$ python -q
>>> import numpy as np
>>> np.set_printoptions(suppress=True, linewidth=120)
>>> out = np.array([[1, 1], [1, -1]])
>>> rng = np.random.default_rng(15222)
>>> mat = np.kron(out, np.kron(out, out))[rng.permutation(8)][:4]
>>> print(mat)
[[ 1 -1 -1  1  1 -1 -1  1]
 [ 1 -1  1 -1  1 -1  1 -1]
 [ 1  1 -1 -1  1  1 -1 -1]
 [ 1 -1 -1  1 -1  1  1 -1]]
>>> out = mat / np.sqrt((mat ** 2).mean(axis=1, keepdims=True))
>>> out[3]
array([ 1., -1., -1.,  1., -1.,  1.,  1., -1.])
>>> np.linalg.matrix_rank(out) == np.linalg.matrix_rank(mat)
np.True_
>>> mat - mat.mean(axis=1, keepdims=True)
array([[ 1., -1., -1.,  1.,  1., -1., -1.,  1.],
       [ 1., -1.,  1., -1.,  1., -1.,  1., -1.],
       [ 1.,  1., -1., -1.,  1.,  1., -1., -1.],
       [ 1., -1., -1.,  1., -1.,  1.,  1., -1.]])
>>> np.round(np.linalg.norm(out, axis=1), 2)
array([2.83, 2.83, 2.83, 2.83])
>>> print(np.linalg.matrix_rank(mat - mat.mean(axis=1, keepdims=True)))
4
>>> theta = np.radians(45)
>>> r_ = np.eye(8)
>>> r_[5, 5] = r_[0, 0] = np.cos(theta)
>>> r_[5, 0], r_[0, 5] = -np.sin(theta), np.sin(theta)
>>> print(r_.round(2))
[[ 0.71  0.    0.    0.    0.    0.71  0.    0.  ]
 [ 0.    1.    0.    0.    0.    0.    0.    0.  ]
 [ 0.    0.    1.    0.    0.    0.    0.    0.  ]
 [ 0.    0.    0.    1.    0.    0.    0.    0.  ]
 [ 0.    0.    0.    0.    1.    0.    0.    0.  ]
 [-0.71  0.    0.    0.    0.    0.71  0.    0.  ]
 [ 0.    0.    0.    0.    0.    0.    1.    0.  ]
 [ 0.    0.    0.    0.    0.    0.    0.    1.  ]]
>>> out = mat @ r_.T
>>> round(float(np.linalg.det(r_)), 2), np.round(np.trace(r_), 2)
(1.0, np.float64(7.41))
>>> print(out.round(2) + 0)
[[ 0.   -1.   -1.    1.    1.   -1.41 -1.    1.  ]
 [ 0.   -1.    1.   -1.    1.   -1.41  1.   -1.  ]
 [ 1.41  1.   -1.   -1.    1.    0.   -1.   -1.  ]
 [ 1.41 -1.   -1.    1.   -1.    0.    1.   -1.  ]]
>>> np.allclose(mat @ mat.T, out @ out.T)
True
>>> out = np.linalg.inv(r_)
>>> (np.abs(out) > 1e-9).astype(int)
array([[1, 0, 0, 0, 0, 1, 0, 0],
       [0, 1, 0, 0, 0, 0, 0, 0],
       [0, 0, 1, 0, 0, 0, 0, 0],
       [0, 0, 0, 1, 0, 0, 0, 0],
       [0, 0, 0, 0, 1, 0, 0, 0],
       [1, 0, 0, 0, 0, 1, 0, 0],
       [0, 0, 0, 0, 0, 0, 1, 0],
       [0, 0, 0, 0, 0, 0, 0, 1]])
>>> print(out.round(2))
[[ 0.71  0.    0.    0.    0.   -0.71  0.    0.  ]
 [ 0.    1.    0.    0.    0.    0.    0.    0.  ]
 [ 0.    0.    1.    0.    0.    0.    0.    0.  ]
 [ 0.    0.    0.    1.    0.    0.    0.    0.  ]
 [ 0.    0.    0.    0.    1.    0.    0.    0.  ]
 [ 0.71  0.    0.    0.    0.    0.71  0.    0.  ]
 [ 0.    0.    0.    0.    0.    0.    1.    0.  ]
 [ 0.    0.    0.    0.    0.    0.    0.    1.  ]]
>>> np.round(np.linalg.inv(out), 2)
array([[ 0.71,  0.  ,  0.  ,  0.  ,  0.  ,  0.71,  0.  ,  0.  ],
       [ 0.  ,  1.  ,  0.  ,  0.  ,  0.  ,  0.  ,  0.  ,  0.  ],
       [ 0.  ,  0.  ,  1.  ,  0.  ,  0.  ,  0.  ,  0.  ,  0.  ],
       [ 0.  ,  0.  ,  0.  ,  1.  ,  0.  ,  0.  ,  0.  ,  0.  ],
       [ 0.  ,  0.  ,  0.  ,  0.  ,  1.  ,  0.  ,  0.  ,  0.  ],
       [-0.71,  0.  ,  0.  ,  0.  ,  0.  ,  0.71,  0.  ,  0.  ],
       [ 0.  ,  0.  ,  0.  ,  0.  ,  0.  ,  0.  ,  1.  ,  0.  ],
       [ 0.  ,  0.  ,  0.  ,  0.  ,  0.  ,  0.  ,  0.  ,  1.  ]])
>>> np.round(np.linalg.norm(out, 1), 2), np.round(np.linalg.norm(out, np.inf), 2)
(np.float64(1.41), np.float64(1.41))
>>> np.round(np.linalg.norm(out[1], 1), 2), round(float(np.linalg.norm(out[1], np.inf)), 2)
(np.float64(1.0), 1.0)
>>> np.round(np.linalg.norm(out, axis=0), 2)
array([1., 1., 1., 1., 1., 1., 1., 1.])
>>> round(np.linalg.norm(out, "nuc"), 2)
np.float64(8.0)
>>> round(float(np.linalg.norm(out, 2)), 2)
1.0
>>> round(float(np.linalg.norm(out[1] - out[0])), 2)
1.41
>>> out = mat[0, 0] * mat[1:] - np.outer(mat[1:, 0], mat[0])
>>> out
array([[ 0,  0,  2, -2,  0,  0,  2, -2],
       [ 0,  2,  0, -2,  0,  2,  0, -2],
       [ 0,  0,  0,  0, -2,  2,  2, -2]])
>>> np.flatnonzero(~out.round(6).any(axis=1))
array([], dtype=int64)
>>> mat[:, 0] / mat[0, 0]
array([1., 1., 1., 1.])
>>> np.linalg.matrix_rank(out), np.linalg.matrix_rank(mat)
(np.int64(3), np.int64(4))
>>> data = np.load("out9.npy")
>>> print(data)
[[ 33 -20]
 [-20  66]]
>>> w, evecs = np.linalg.eig(data)
>>> data @ evecs[:, 0] - w[0] * evecs[:, 0]
array([0., 0.])
>>> np.round(np.sort(np.linalg.eigvals(data.T)), 2)
array([23.57, 75.43])
>>> out = data + rng.integers(-2, 3, (2, 1)) @ rng.integers(-2, 3, (1, 2))
>>> out
array([[ 33, -20],
       [-21,  66]])
>>> print(np.linalg.matrix_rank(out - data, tol=1e-8))
1
>>> print(np.abs(out - data).sum(axis=1))
[0 1]
>>> out - data
array([[ 0,  0],
       [-1,  0]])
>>> hat = np.triu(np.array([[2, 1], [3, 0]]), 1) + np.eye(2)
>>> out = hat @ data @ np.linalg.inv(hat)
>>> print(hat @ data - data @ hat)
[[-20.  33.]
 [  0.  20.]]
>>> np.trace(out), np.trace(data)
(np.float64(99.0), np.int64(99))
>>> x = np.array([6, -2])
>>> target = data @ x
>>> target
array([ 238, -252])
>>> np.round(np.linalg.solve(data, data[:, 0]), 2) + 0
array([1., 0.])
>>> np.round(np.linalg.solve(data, target), 2)
array([ 6., -2.])
>>> np.round(np.linalg.solve(data, -1 * target), 2)
array([-6.,  2.])
>>> X = np.loadtxt("layer7.csv", delimiter=",")
>>> X
array([[-0.9,  8. , -0.1],
       [-1.5, -2. ,  0.4],
       [-0.9, 40. ,  0.9],
       [-0.4, 12. , -1.1]])
>>> out = np.c_[X[:, :1] @ np.array([[0]]), np.array([0, 0, -1, -3])]
>>> out
array([[ 0.,  0.],
       [ 0.,  0.],
       [ 0., -1.],
       [ 0., -3.]])
>>> np.round(np.linalg.lstsq(X, out[:, 0])[0], 2)
array([0., 0., 0.])
>>> np.round(np.linalg.norm(np.linalg.qr(X)[0].T @ out, axis=0) ** 2 / ((out ** 2).sum(axis=0) + 1e-12), 2)
array([0. , 0.9])
